% ipython --no-banner

In [1]: import numpy as np

In [2]: from numpy import linalg as LA

In [3]: np.set_printoptions(precision=3, suppress=True, linewidth=140)

In [4]: mat = np.load("case16.npy")

In [5]: print(mat)
[[0 1 0 0 0 0 0 0]
 [0 0 0 0 0 0 0 1]
 [0 0 0 0 1 0 0 0]
 [0 0 0 1 0 0 0 0]
 [0 0 0 0 0 0 1 0]
 [1 0 0 0 0 0 0 0]
 [0 0 1 0 0 0 0 0]
 [0 0 0 0 0 1 0 0]]

In [6]: rng = np.random.default_rng(567)

In [7]: z = rng.permutation(8)

In [8]: z
Out[8]: array([2, 6, 4, 7, 0, 1, 5, 3])

In [9]: B = mat[z][:, z]

In [10]: print(np.trace(B))
1

In [11]: B
Out[11]: 
array([[0, 0, 1, 0, 0, 0, 0, 0],
       [1, 0, 0, 0, 0, 0, 0, 0],
       [0, 1, 0, 0, 0, 0, 0, 0],
       [0, 0, 0, 0, 0, 0, 1, 0],
       [0, 0, 0, 0, 0, 1, 0, 0],
       [0, 0, 0, 1, 0, 0, 0, 0],
       [0, 0, 0, 0, 1, 0, 0, 0],
       [0, 0, 0, 0, 0, 0, 0, 1]])

In [12]: np.sort(np.abs(LA.eigvals(B)))
Out[12]: array([1., 1., 1., 1., 1., 1., 1., 1.])

In [13]: x = np.array([2, -1, -1, -1, 0, 0, 1, -3])

In [14]: print(round(float(LA.det(mat)), 3))
-1.0

In [15]: LA.inv(mat)
Out[15]: 
array([[0., 0., 0., 0., 0., 1., 0., 0.],
       [1., 0., 0., 0., 0., 0., 0., 0.],
       [0., 0., 0., 0., 0., 0., 1., 0.],
       [0., 0., 0., 1., 0., 0., 0., 0.],
       [0., 0., 1., 0., 0., 0., 0., 0.],
       [0., 0., 0., 0., 0., 0., 0., 1.],
       [0., 0., 0., 0., 1., 0., 0., 0.],
       [0., 1., 0., 0., 0., 0., 0., 0.]])

In [16]: round(float(LA.det(mat)), 3)
Out[16]: -1.0

In [17]: np.flatnonzero(LA.matrix_power((mat != 0) + (mat.T != 0) + np.eye(8), 8)[3])
Out[17]: array([3])

In [18]: print((LA.matrix_power((mat != 0) + (mat.T != 0) + np.eye(8), 8) > 0).astype(int))
[[1 1 0 0 0 1 0 1]
 [1 1 0 0 0 1 0 1]
 [0 0 1 0 1 0 1 0]
 [0 0 0 1 0 0 0 0]
 [0 0 1 0 1 0 1 0]
 [1 1 0 0 0 1 0 1]
 [0 0 1 0 1 0 1 0]
 [1 1 0 0 0 1 0 1]]

In [19]: np.round(np.sort(LA.eigvals(mat).real), 3) + 0
Out[19]: array([-1. , -0.5, -0.5,  0. ,  0. ,  1. ,  1. ,  1. ])

In [20]: (mat != 0).astype(int)
Out[20]: 
array([[0, 1, 0, 0, 0, 0, 0, 0],
       [0, 0, 0, 0, 0, 0, 0, 1],
       [0, 0, 0, 0, 1, 0, 0, 0],
       [0, 0, 0, 1, 0, 0, 0, 0],
       [0, 0, 0, 0, 0, 0, 1, 0],
       [1, 0, 0, 0, 0, 0, 0, 0],
       [0, 0, 1, 0, 0, 0, 0, 0],
       [0, 0, 0, 0, 0, 1, 0, 0]])

In [21]: def softmax(z):
    ...:     e = np.exp(z - z.max(axis=-1, keepdims=True))
    ...:     return e / e.sum(axis=-1, keepdims=True)
    ...: 

In [22]: np.round(softmax(10 * mat[1]), 3) + 0
Out[22]: array([0., 0., 0., 0., 0., 0., 0., 1.])

In [23]: softmax(mat[1])
Out[23]: array([0.103, 0.103, 0.103, 0.103, 0.103, 0.103, 0.103, 0.28 ])

In [24]: softmax(mat[1] + 3)
Out[24]: array([0.103, 0.103, 0.103, 0.103, 0.103, 0.103, 0.103, 0.28 ])

In [25]: scores = mat @ mat.T / np.sqrt(8)

In [26]: softmax(scores).round(6).argmax(axis=1)
Out[26]: array([0, 1, 2, 3, 4, 5, 6, 7])

In [27]: B = LA.inv(mat)

In [28]: print(B)
[[0. 0. 0. 0. 0. 1. 0. 0.]
 [1. 0. 0. 0. 0. 0. 0. 0.]
 [0. 0. 0. 0. 0. 0. 1. 0.]
 [0. 0. 0. 1. 0. 0. 0. 0.]
 [0. 0. 1. 0. 0. 0. 0. 0.]
 [0. 0. 0. 0. 0. 0. 0. 1.]
 [0. 0. 0. 0. 1. 0. 0. 0.]
 [0. 1. 0. 0. 0. 0. 0. 0.]]

In [29]: np.allclose(B, mat.T)
Out[29]: True

In [30]: LA.inv(B)
Out[30]: 
array([[0., 1., 0., 0., 0., 0., 0., 0.],
       [0., 0., 0., 0., 0., 0., 0., 1.],
       [0., 0., 0., 0., 1., 0., 0., 0.],
       [0., 0., 0., 1., 0., 0., 0., 0.],
       [0., 0., 0., 0., 0., 0., 1., 0.],
       [1., 0., 0., 0., 0., 0., 0., 0.],
       [0., 0., 1., 0., 0., 0., 0., 0.],
       [0., 0., 0., 0., 0., 1., 0., 0.]])

In [31]: (np.abs(B) > 1e-9).astype(int)
Out[31]: 
array([[0, 0, 0, 0, 0, 1, 0, 0],
       [1, 0, 0, 0, 0, 0, 0, 0],
       [0, 0, 0, 0, 0, 0, 1, 0],
       [0, 0, 0, 1, 0, 0, 0, 0],
       [0, 0, 1, 0, 0, 0, 0, 0],
       [0, 0, 0, 0, 0, 0, 0, 1],
       [0, 0, 0, 0, 1, 0, 0, 0],
       [0, 1, 0, 0, 0, 0, 0, 0]])

In [32]: LA.det(mat) * B
Out[32]: 
array([[-0., -0., -0., -0., -0., -1., -0., -0.],
       [-1., -0., -0., -0., -0., -0., -0., -0.],
       [-0., -0., -0., -0., -0., -0., -1., -0.],
       [-0., -0., -0., -1., -0., -0., -0., -0.],
       [-0., -0., -1., -0., -0., -0., -0., -0.],
       [-0., -0., -0., -0., -0., -0., -0., -1.],
       [-0., -0., -0., -0., -1., -0., -0., -0.],
       [-0., -1., -0., -0., -0., -0., -0., -0.]])

In [33]: m1 = np.loadtxt("m.csv", delimiter=",")

In [34]: m1
Out[34]: 
array([[ 1.4,  0.3, -1.3,  0.5],
       [-0.5, -0.2,  0.4, -0.8],
       [-0.6, -1.9,  1.2, -0.7],
       [ 0.6, -1.4,  1.7, -0.5],
       [ 6. , -6.5, -3.5, -5. ],
       [ 1.2,  0.3,  0.5,  0.8],
       [ 0. , -2. , -1.9, -0.9],
       [-1.5, -1.3,  1.1,  1.9],
       [ 0.5,  1.4,  0.8,  0.9],
       [-0.2,  0.4, -1.1,  1. ],
       [ 0.5, -1. , -2.9,  0. ],
       [ 1.3, -1.9,  0. ,  0.2],
       [ 0.3,  0.7,  0.3, -0.1],
       [ 1.5, -0.2,  1.3, -0.8],
       [-1.5, -1. , -0.2, -0.5],
       [ 1.1, -1.3,  0.4, -0.5],
       [-2.2,  0.8,  0.6,  0.3],
       [ 0.8,  0.3,  0.4, -1.1],
       [ 0. ,  0.8,  0. , -0.8],
       [-0.7, -1.4, -1.2,  0.1],
       [ 0.2, -0.3,  0.3, -1.3],
       [-1.1, -0.6,  0.6, -1.5],
       [ 0. , -0.8, -0.9,  1.2],
       [-1.2, -1. , -0.6, -0.4],
       [-0.5,  0. ,  1.1, -0.4],
       [ 0.2,  1.9, -0.2, -3.2],
       [ 1. ,  0.3, -1.7,  1.6],
       [-0.4, -0.9,  0.7, -2.7],
       [ 1.2,  0.8,  0. , -0.6],
       [-1.3,  0.3, -0.8,  0.4],
       [-0.4, -1.5, -0.4, -1.1],
       [ 2.1, -0.4,  1.1, -1.3]])

In [35]: C = m1[[26, 24]].astype(float)

In [36]: for _ in range(3):
    ...:     z = LA.norm(m1[:, None] - C, axis=-1).argmin(axis=1)
    ...:     C = np.array([m1[z == j].mean(axis=0) for j in range(2)])
    ...: 

In [37]: z
Out[37]: array([0, 1, 1, 1, 0, 1, 0, 1, 1, 1, 0, 0, 1, 1, 1, 1, 1, 1, 1, 0, 1, 1, 0, 1, 1, 1, 0, 1, 1, 1, 1, 1])

In [38]: print(C)
[[ 1.188 -1.625 -1.675 -0.288]
 [-0.071 -0.179  0.383 -0.542]]

In [39]: C[1] - C[0]
Out[39]: array([-1.258,  1.446,  2.058, -0.254])

In [40]: np.abs(C[1] - C[0]).argmax()
Out[40]: np.int64(2)
